$ ipython --no-banner

In [1]: import numpy as np

In [2]: np.set_printoptions(suppress=True, linewidth=140)

In [3]: tidy = lambda a: np.round(a, 2) + 0

In [4]: A = np.load("arr.npy")

In [5]: A
Out[5]: 
array([[ 1.,  0.,  0.,  0.,  0.,  0.,  0.,  0.,  0.,  0.,  0.,  0.,  0.],
       [ 0.,  2., -1., -1., -1.,  0.,  0.,  3., -2.,  0.,  0., -1.,  1.],
       [ 0.,  2., -3.,  1.,  1.,  0., -2.,  3.,  2.,  0.,  1., -1., -1.],
       [ 0., -2., -1., -2., -3.,  2.,  0.,  2., -1., -1.,  0.,  1.,  2.],
       [ 0.,  2.,  3., -3., -2.,  3., -1.,  0., -3.,  0., -3., -1.,  2.],
       [ 0.,  2.,  0., -1., -3., -2.,  1.,  3., -1.,  2.,  3.,  1.,  3.],
       [ 0., -1.,  0., -2.,  1., -2., -3.,  2.,  2., -1.,  2.,  2., -3.],
       [ 0.,  0.,  1.,  1.,  1.,  1.,  2.,  0., -2.,  1., -3., -3.,  3.],
       [ 0.,  2., -1.,  3., -1.,  1.,  0.,  3.,  1., -2.,  2., -3., -3.],
       [ 0.,  2.,  0.,  1.,  3., -2.,  3.,  0., -1., -2., -3.,  3.,  0.],
       [ 0.,  0., -1.,  3., -2.,  0.,  0.,  1.,  0.,  3.,  1.,  0., -2.],
       [ 0.,  0., -2.,  0.,  1., -2.,  1., -2.,  2., -3.,  2.,  0.,  2.],
       [ 0., -1.,  2., -3.,  1.,  1.,  2., -1., -1.,  0.,  1.,  1.,  1.]])

In [6]: round(np.log10(np.linalg.cond(A)))
Out[6]: 2

In [7]: O, V = np.linalg.qr(A[:, :9])[0], np.linalg.qr(A[:, 9:])[0]

In [8]: sigma = np.linalg.svd(O.T @ V, compute_uv=False)

In [9]: tidy(np.linalg.norm(O @ O.T - V @ V.T, 2))
Out[9]: np.float64(1.0)

In [10]: tidy(sigma)
Out[10]: array([1.  , 0.92, 0.69, 0.62])
